$ python -q
>>> import numpy as np
>>> np.set_printoptions(precision=3, suppress=True, linewidth=100)
>>> rd = lambda a: np.round(a, 3) + 0
>>> X = np.load("data.npy")
>>> X
array([[ 28, -11,   6],
       [-11,  23, -12],
       [  6, -12,  21]])
>>> x0 = np.ones(3)
>>> for _ in range(4):
...     x0 = X @ x0
...     x0 /= np.linalg.norm(x0)
...     print(round(x0 @ X @ x0, 3))
... 
31.402
42.296
43.487
43.625
>>> print(rd(np.linalg.eigvalsh(X)[-1]))
43.652
>>> print(rd(x0))
[ 0.645 -0.6    0.474]
>>> O = X.astype(float).copy()
>>> for j in range(3):
...     O[:, j] -= O[:, :j] @ (O[:, :j].T @ O[:, j])
...     O[:, j] /= np.linalg.norm(O[:, j])
... 
>>> rd(O.T @ O)
array([[1., 0., 0.],
       [0., 1., 0.],
       [0., 0., 1.]])
>>> rd(O.T @ X)
array([[ 30.676, -20.635,  13.887],
       [  0.   ,  19.188, -16.022],
       [  0.   ,   0.   ,  13.093]])
>>> O, R = np.linalg.qr(X)
>>> rd(O.T @ O)
array([[1., 0., 0.],
       [0., 1., 0.],
       [0., 0., 1.]])
>>> O.shape, R.shape
((3, 3), (3, 3))
>>> rd(np.trace(O @ O.T))
np.float64(3.0)
>>> rd(R)
array([[-30.676,  20.635, -13.887],
       [  0.   , -19.188,  16.022],
       [  0.   ,   0.   ,  13.093]])
>>> rd(O)
array([[-0.913, -0.408, -0.01 ],
       [ 0.359, -0.813,  0.459],
       [-0.196,  0.415,  0.889]])
>>> np.allclose(R.T @ R, X.T @ X)
True
>>> rd(abs(R[0, 0])), rd(np.linalg.norm(X[:, 0]))
(np.float64(30.676), np.float64(30.676))
>>> low = np.linalg.cholesky(X)
>>> rd(low)
array([[ 5.292,  0.   ,  0.   ],
       [-2.079,  4.322,  0.   ],
       [ 1.134, -2.231,  3.839]])
>>> np.linalg.eigvalsh(X).min() > 0
np.True_
>>> rd(np.prod(np.diag(low)) ** 2), rd(np.linalg.det(X))
(np.float64(7707.0), np.float64(7707.0))
>>> r0 = np.array([0, -1, 0])
>>> B = low + np.outer(r0, np.eye(3)[2])
>>> np.linalg.matrix_rank(B - low)
np.int64(1)
>>> np.linalg.matrix_rank(np.linalg.inv(B) - np.linalg.inv(low), tol=1e-8)
np.int64(1)
>>> rd(np.linalg.det(B) / np.linalg.det(low)), rd(1 + np.linalg.solve(low, r0)[2])
(np.float64(0.866), np.float64(0.866))
>>> data = np.array([[0.0, 0.0, 0.0, -2.0],
...     [0.0, 0.0, 0.0, 0.0],
...     [0.0, 0.0, 0.0, 1.0],
...     [-2.0, 0.0, 1.0, 0.0]])
>>> data
array([[ 0.,  0.,  0., -2.],
       [ 0.,  0.,  0.,  0.],
       [ 0.,  0.,  0.,  1.],
       [-2.,  0.,  1.,  0.]])
>>> print(np.all(np.linalg.eigvalsh(data) > 0))
False
>>> try:
...     np.linalg.cholesky(data)
... except np.linalg.LinAlgError as e:
...     print(repr(e))
... 
LinAlgError('Matrix is not positive definite')
>>> A = np.minimum.outer(np.arange(1, 6), np.arange(1, 6)) * -3
>>> A
array([[ -3,  -3,  -3,  -3,  -3],
       [ -3,  -6,  -6,  -6,  -6],
       [ -3,  -6,  -9,  -9,  -9],
       [ -3,  -6,  -9, -12, -12],
       [ -3,  -6,  -9, -12, -15]])
>>> B = A[0, 0] * A[1:] - np.outer(A[1:, 0], A[0])
>>> B
array([[ 0,  9,  9,  9,  9],
       [ 0,  9, 18, 18, 18],
       [ 0,  9, 18, 27, 27],
       [ 0,  9, 18, 27, 36]])
>>> print(np.flatnonzero(~B.round(6).any(axis=1)))
[]
>>> print(np.linalg.matrix_rank(B), np.linalg.matrix_rank(A))
4 5
>>> B - B[0]
array([[ 0,  0,  0,  0,  0],
       [ 0,  0,  9,  9,  9],
       [ 0,  0,  9, 18, 18],
       [ 0,  0,  9, 18, 27]])
>>> np.unravel_index(np.abs(B).argmax(), B.shape)
(np.int64(3), np.int64(4))
>>> B.mean(axis=0)
array([ 0.  ,  9.  , 15.75, 20.25, 22.5 ])
>>> rd(np.linalg.norm(B))
np.float64(75.299)
>>> np.count_nonzero(B)
np.int64(16)
>>> B.shape
(4, 5)
>>> B.sum(axis=1)
array([36, 63, 81, 90])
>>> np.abs(B).max()
np.int64(36)
>>> np.linalg.matrix_rank(B)
np.int64(4)
>>> print(np.diff(B, axis=0))
[[0 0 9 9 9]
 [0 0 0 9 9]
 [0 0 0 0 9]]
>>> w, evecs = np.linalg.eigh(A)
>>> print(np.unique(w.round(6) + 0, return_counts=True)[1])
[1 1 1 1 1]
>>> rd(w)
array([-37.031,  -4.346,  -1.749,  -1.06 ,  -0.815])
>>> rd(evecs.T @ evecs)
array([[1., 0., 0., 0., 0.],
       [0., 1., 0., 0., 0.],
       [0., 0., 1., 0., 0.],
       [0., 0., 0., 1., 0.],
       [0., 0., 0., 0., 1.]])
>>> rd(np.linalg.eigvalsh(A @ A))
array([   0.664,    1.123,    3.059,   18.888, 1371.266])
>>> (w > 1e-8).sum(), (w < -1e-8).sum()
(np.int64(0), np.int64(5))
>>> print(rd(np.linalg.eigvalsh(A + -2 * np.eye(5))))
[-39.031  -6.346  -3.749  -3.06   -2.815]
>>> rd(w.sum()), np.trace(A)
(np.float64(-45.0), np.int64(-45))
>>> E = np.load("x.npy")
>>> E
array([[ 2,  0,  0,  0],
       [-2,  0,  0,  0],
       [ 0,  1, -1,  0],
       [-1, -1,  1,  2]])
>>> # triangular, det is the product of the diagonal
>>> np.prod(np.diag(E)), rd(np.linalg.det(E))
(np.int64(0), np.float64(0.0))
>>> rd(np.sort(np.linalg.eigvals(E)))
array([-1.,  0.,  2.,  2.])
>>> E @ E
array([[ 4,  0,  0,  0],
       [-4,  0,  0,  0],
       [-2, -1,  1,  0],
       [-2, -1,  1,  4]])
>>> [int(np.linalg.matrix_rank(np.linalg.matrix_power(E, p))) for p in range(1, 5)]
[3, 3, 3, 3]
